$ python -q
>>> import numpy as np
>>> import numpy.linalg as la
>>> np.set_printoptions(suppress=True, linewidth=160)
>>> W0 = np.load("arr.npy")
>>> W0.round(1) + 0
array([[ 0.6,  0.2, -0.2,  0.1,  0. ,  0.2, -0.1,  0.1, -0.1, -0.1,  0. ,  0. ,  0.1,  0.2],
       [ 0.2,  0.4,  0. ,  0. , -0.2, -0.1, -0.1, -0.1,  0.1, -0.1,  0. ,  0.3, -0.2,  0.1],
       [-0.2,  0. ,  0.7, -0.1,  0. ,  0.2,  0. ,  0. , -0.1,  0. , -0.2,  0.2,  0. ,  0.1],
       [ 0.1,  0. , -0.1,  0.7,  0. ,  0. ,  0.2, -0.1,  0. ,  0.2, -0.3,  0.1, -0.1, -0.1],
       [ 0. , -0.2,  0. ,  0. ,  0.8, -0.1, -0.1,  0.2,  0. ,  0. , -0.1,  0. , -0.2,  0.1],
       [ 0.2, -0.1,  0.2,  0. , -0.1,  0.6,  0.1, -0.1,  0. ,  0. ,  0. , -0.2,  0. ,  0.2],
       [-0.1, -0.1,  0. ,  0.2, -0.1,  0.1,  0.8,  0.2,  0. , -0.1,  0.2,  0.1,  0. ,  0. ],
       [ 0.1, -0.1,  0. , -0.1,  0.2, -0.1,  0.2,  0.3,  0.1,  0. ,  0. ,  0.2,  0.3,  0.1],
       [-0.1,  0.1, -0.1,  0. ,  0. ,  0. ,  0. ,  0.1,  0.9,  0. , -0.1, -0.1,  0. ,  0.1],
       [-0.1, -0.1,  0. ,  0.2,  0. ,  0. , -0.1,  0. ,  0. ,  0.9,  0.1,  0. ,  0.1,  0.1],
       [ 0. ,  0. , -0.2, -0.3, -0.1,  0. ,  0.2,  0. , -0.1,  0.1,  0.6,  0. , -0.2,  0.2],
       [ 0. ,  0.3,  0.2,  0.1,  0. , -0.2,  0.1,  0.2, -0.1,  0. ,  0. ,  0.6,  0. ,  0.1],
       [ 0.1, -0.2,  0. , -0.1, -0.2,  0. ,  0. ,  0.3,  0. ,  0.1, -0.2,  0. ,  0.7,  0. ],
       [ 0.2,  0.1,  0.1, -0.1,  0.1,  0.2,  0. ,  0.1,  0.1,  0.1,  0.2,  0.1,  0. ,  0.4]])
>>> # a projection of rank 9
>>> U, sig, Vt = la.svd(W0)
>>> print(np.argmax(sig[:-1] / (sig[1:] + 1e-6)) + 1)
9
>>> B = U[:, :9] @ np.diag(sig[:9]) @ Vt[:9]
>>> round(float(la.norm(W0 - B) / la.norm(W0)), 1)
0.0
>>> la.matrix_rank(B)
np.int64(9)
>>> np.unravel_index(np.abs(W0).argmax(), W0.shape)
(np.int64(8), np.int64(8))
>>> round(la.norm(W0), 1)
np.float64(3.0)
>>> print(np.round(W0.sum(axis=1), 1))
[0.9 0.5 0.6 0.6 0.7 0.9 1.2 1.1 0.8 1.2 0.2 1.2 0.4 1.6]
>>> round(float(np.abs(W0).max()), 1)
0.9
>>> np.round(la.svd(W0, compute_uv=False), 1) + 0
array([1., 1., 1., 1., 1., 1., 1., 1., 1., 0., 0., 0., 0., 0.])
>>> W0.shape
(14, 14)
>>> np.round(W0.sum(axis=0), 1)
array([0.9, 0.5, 0.6, 0.6, 0.7, 0.9, 1.2, 1.1, 0.8, 1.2, 0.2, 1.2, 0.4, 1.6])
>>> w, V = la.eigh(W0)
>>> vec = np.array([2, -1, 7, -9, 1, -2, 2, 8, -9, 1, 2, -6, -1, -3])
>>> round(float(np.abs(W0).sum(axis=1).max()), 1), np.round(np.abs(w).max(), 1)
(2.1, np.float64(1.0))
>>> np.round(vec @ W0 @ vec, 1)
np.float64(174.3)
>>> vec = np.array([0, -2, 3, -4, -4, 1, 0, -3, 5, 3, 5, 2, 1, 0])
>>> np.round(W0 @ W0 @ vec, 1)
array([-2.6,  0.8,  2.1, -3.9, -4.6,  1.1,  0.3, -0.7,  3.3,  3.5,  3.5,  0.2,  0.7,  1.5])
>>> round((vec - W0 @ vec) @ (W0 @ vec), 1)
np.float64(-0.0)
>>> round(np.trace(W0), 1)
np.float64(9.0)
>>> np.round(W0 @ vec, 1)
array([-2.6,  0.8,  2.1, -3.9, -4.6,  1.1,  0.3, -0.7,  3.3,  3.5,  3.5,  0.2,  0.7,  1.5])
>>> mat = np.load("run19.npy")
>>> mat
array([[0, 0, 0, 0, 1, 1],
       [0, 0, 0, 0, 1, 1],
       [0, 0, 0, 0, 0, 0],
       [0, 0, 0, 0, 1, 0],
       [1, 1, 0, 1, 0, 0],
       [1, 1, 0, 0, 0, 0]])
>>> def softmax(z):
...     e = np.exp(z - z.max(axis=-1, keepdims=True))
...     return e / e.sum(axis=-1, keepdims=True)
... 
>>> np.round(softmax(10 * mat[1]), 1) + 0
array([0. , 0. , 0. , 0. , 0.5, 0.5])
>>> np.round(softmax(mat[1]), 1)
array([0.1, 0.1, 0.1, 0.1, 0.3, 0.3])
>>> print(np.round(softmax(mat[1] + 5), 1))
[0.1 0.1 0.1 0.1 0.3 0.3]
>>> att = mat @ mat.T / np.sqrt(6)
>>> np.round(softmax(att + np.triu(np.full(att.shape, -np.inf), 1)), 1)
array([[1. , 0. , 0. , 0. , 0. , 0. ],
       [0.5, 0.5, 0. , 0. , 0. , 0. ],
       [0.3, 0.3, 0.3, 0. , 0. , 0. ],
       [0.3, 0.3, 0.2, 0.3, 0. , 0. ],
       [0.1, 0.1, 0.1, 0.1, 0.5, 0. ],
       [0.1, 0.1, 0.1, 0.1, 0.3, 0.3]])
>>> np.round(softmax(att)[1] @ mat, 1)
array([0.2, 0.2, 0. , 0.1, 0.7, 0.5])
>>> np.round(softmax(att), 1)
array([[0.3, 0.3, 0.1, 0.2, 0.1, 0.1],
       [0.3, 0.3, 0.1, 0.2, 0.1, 0.1],
       [0.2, 0.2, 0.2, 0.2, 0.2, 0.2],
       [0.2, 0.2, 0.1, 0.2, 0.1, 0.1],
       [0.1, 0.1, 0.1, 0.1, 0.4, 0.2],
       [0.1, 0.1, 0.1, 0.1, 0.3, 0.3]])
>>> softmax(att).round(6).argmax(axis=1)
array([0, 0, 0, 0, 4, 4])
>>> rng = np.random.default_rng(1358)
>>> z = rng.integers(0, 2, 13)
>>> feats = np.triu((z[:, None] == z) & (rng.random((13, 13)) < 0.8), 1).astype(int)
>>> feats += feats.T
>>> feats
array([[0, 0, 0, 1, 1, 0, 1, 0, 0, 1, 1, 0, 0],
       [0, 0, 1, 0, 0, 1, 0, 1, 1, 0, 0, 0, 1],
       [0, 1, 0, 0, 0, 1, 0, 1, 1, 0, 0, 0, 1],
       [1, 0, 0, 0, 1, 0, 1, 0, 0, 1, 1, 0, 0],
       [1, 0, 0, 1, 0, 0, 1, 0, 0, 1, 1, 0, 0],
       [0, 1, 1, 0, 0, 0, 0, 1, 1, 0, 0, 1, 0],
       [1, 0, 0, 1, 1, 0, 0, 0, 0, 1, 0, 0, 0],
       [0, 1, 1, 0, 0, 1, 0, 0, 0, 0, 0, 1, 1],
       [0, 1, 1, 0, 0, 1, 0, 0, 0, 0, 0, 1, 0],
       [1, 0, 0, 1, 1, 0, 1, 0, 0, 0, 0, 0, 0],
       [1, 0, 0, 1, 1, 0, 0, 0, 0, 0, 0, 0, 0],
       [0, 0, 0, 0, 0, 1, 0, 1, 1, 0, 0, 0, 1],
       [0, 1, 1, 0, 0, 0, 0, 1, 0, 0, 0, 1, 0]])
>>> w, V = la.eigh(feats)
>>> vec = np.array([1, 0, 7, 7, 9, 0, 7, 2, 3, 5, 5, 5, 1])
>>> vec @ feats @ vec / (vec @ vec), round(float(w[0]), 1), np.round(w[-1], 1)
(np.float64(3.0), -2.5, np.float64(4.6))
>>> np.abs(feats).sum(axis=1).max(), round(float(np.abs(w).max()), 1)
(np.int64(5), 4.6)
